% python3 -q
>>> import numpy as np
>>> import numpy.linalg as la
>>> np.set_printoptions(precision=2, suppress=True, linewidth=100)
>>> mat = np.maximum(np.array([[3],
...     [2],
...     [-2],
...     [0],
...     [2],
...     [-1],
...     [-3],
...     [-1],
...     [2],
...     [-2],
...     [2],
...     [3],
...     [2],
...     [0],
...     [-3],
...     [2],
...     [2],
...     [0],
...     [-2],
...     [2],
...     [0],
...     [-3],
...     [2],
...     [-1],
...     [2],
...     [-3],
...     [-1],
...     [0],
...     [2],
...     [1],
...     [-1],
...     [-1],
...     [1],
...     [0],
...     [1],
...     [-3],
...     [-1],
...     [2],
...     [-2]]) @ np.array([[0, 3, 3, 0, 2, 2, 1, 3, 3, 1]]) + np.array([3, -2, -2, 1, -1, 3, 1, -1, 3, 1]), 0)
>>> print(mat)
[[ 3  7  7  1  5  9  4  8 12  4]
 [ 3  4  4  1  3  7  3  5  9  3]
 [ 3  0  0  1  0  0  0  0  0  0]
 [ 3  0  0  1  0  3  1  0  3  1]
 [ 3  4  4  1  3  7  3  5  9  3]
 [ 3  0  0  1  0  1  0  0  0  0]
 [ 3  0  0  1  0  0  0  0  0  0]
 [ 3  0  0  1  0  1  0  0  0  0]
 [ 3  4  4  1  3  7  3  5  9  3]
 [ 3  0  0  1  0  0  0  0  0  0]
 [ 3  4  4  1  3  7  3  5  9  3]
 [ 3  7  7  1  5  9  4  8 12  4]
 [ 3  4  4  1  3  7  3  5  9  3]
 [ 3  0  0  1  0  3  1  0  3  1]
 [ 3  0  0  1  0  0  0  0  0  0]
 [ 3  4  4  1  3  7  3  5  9  3]
 [ 3  4  4  1  3  7  3  5  9  3]
 [ 3  0  0  1  0  3  1  0  3  1]
 [ 3  0  0  1  0  0  0  0  0  0]
 [ 3  4  4  1  3  7  3  5  9  3]
 [ 3  0  0  1  0  3  1  0  3  1]
 [ 3  0  0  1  0  0  0  0  0  0]
 [ 3  4  4  1  3  7  3  5  9  3]
 [ 3  0  0  1  0  1  0  0  0  0]
 [ 3  4  4  1  3  7  3  5  9  3]
 [ 3  0  0  1  0  0  0  0  0  0]
 [ 3  0  0  1  0  1  0  0  0  0]
 [ 3  0  0  1  0  3  1  0  3  1]
 [ 3  4  4  1  3  7  3  5  9  3]
 [ 3  1  1  1  1  5  2  2  6  2]
 [ 3  0  0  1  0  1  0  0  0  0]
 [ 3  0  0  1  0  1  0  0  0  0]
 [ 3  1  1  1  1  5  2  2  6  2]
 [ 3  0  0  1  0  3  1  0  3  1]
 [ 3  1  1  1  1  5  2  2  6  2]
 [ 3  0  0  1  0  0  0  0  0  0]
 [ 3  0  0  1  0  1  0  0  0  0]
 [ 3  4  4  1  3  7  3  5  9  3]
 [ 3  0  0  1  0  0  0  0  0  0]]
>>> t = np.radians(45)
>>> r_ = np.eye(10)
>>> r_[1, 1] = r_[5, 5] = np.cos(t)
>>> r_[1, 5], r_[5, 1] = -np.sin(t), np.sin(t)
>>> print(r_)
[[ 1.    0.    0.    0.    0.    0.    0.    0.    0.    0.  ]
 [ 0.    0.71  0.    0.    0.   -0.71  0.    0.    0.    0.  ]
 [ 0.    0.    1.    0.    0.    0.    0.    0.    0.    0.  ]
 [ 0.    0.    0.    1.    0.    0.    0.    0.    0.    0.  ]
 [ 0.    0.    0.    0.    1.    0.    0.    0.    0.    0.  ]
 [ 0.    0.71  0.    0.    0.    0.71  0.    0.    0.    0.  ]
 [ 0.    0.    0.    0.    0.    0.    1.    0.    0.    0.  ]
 [ 0.    0.    0.    0.    0.    0.    0.    1.    0.    0.  ]
 [ 0.    0.    0.    0.    0.    0.    0.    0.    1.    0.  ]
 [ 0.    0.    0.    0.    0.    0.    0.    0.    0.    1.  ]]
>>> M2 = mat @ r_.T
>>> print(np.round(la.det(r_), 2), np.round(np.trace(r_), 2))
1.0 9.41
>>> print(np.abs(M2 - mat).max(axis=0))
[0.   8.41 0.   0.   0.   2.31 0.   0.   0.   0.  ]
>>> print(np.round(la.svd(mat, compute_uv=False), 2) + 0, np.round(la.svd(M2, compute_uv=False), 2) + 0)
[62.75 14.64  6.75  1.61  0.86  0.    0.    0.    0.    0.  ] [62.75 14.64  6.75  1.61  0.86  0.    0.    0.    0.    0.  ]
>>> print(np.allclose(mat @ mat.T, M2 @ M2.T))
True
>>> A = np.array([[-0.8, 0.3, -0.4, -1.6, -0.6, 2.1, 1.0],
...     [0.1, 0.2, 0.2, 1.3, 0.4, 3.3, 2.0],
...     [1.0, -0.8, 0.4, 0.3, 0.1, 0.3, -1.1],
...     [0.9, -0.5, 1.3, 2.3, -0.3, -3.6, -3.1],
...     [-0.4, 0.0, 0.4, -1.0, 0.2, 0.0, -1.1],
...     [-0.5, 0.3, -0.4, 0.4, -0.4, -2.1, -0.1],
...     [0.1, -0.4, -0.2, 0.5, 0.0, -0.3, 0.9],
...     [-0.2, -0.3, 0.4, 0.5, 0.3, 0.3, 0.7]])
>>> print(A)
[[-0.8  0.3 -0.4 -1.6 -0.6  2.1  1. ]
 [ 0.1  0.2  0.2  1.3  0.4  3.3  2. ]
 [ 1.  -0.8  0.4  0.3  0.1  0.3 -1.1]
 [ 0.9 -0.5  1.3  2.3 -0.3 -3.6 -3.1]
 [-0.4  0.   0.4 -1.   0.2  0.  -1.1]
 [-0.5  0.3 -0.4  0.4 -0.4 -2.1 -0.1]
 [ 0.1 -0.4 -0.2  0.5  0.  -0.3  0.9]
 [-0.2 -0.3  0.4  0.5  0.3  0.3  0.7]]
>>> def softmax(z):
...     e = np.exp(z - z.max(axis=-1, keepdims=True))
...     return e / e.sum(axis=-1, keepdims=True)
... 
>>> print(np.round(softmax(10 * A[3]), 2) + 0)
[0. 0. 0. 1. 0. 0. 0.]
>>> print(np.round(softmax(A[3]), 2) + 0)
[0.14 0.03 0.21 0.57 0.04 0.   0.  ]
>>> S = A @ A.T / np.sqrt(7)
>>> print(softmax(S)[3] @ A)
[ 0.9 -0.5  1.3  2.3 -0.3 -3.6 -3.1]
>>> print(softmax(S).round(6).argmax(axis=1))
[0 1 3 3 4 3 6 1]
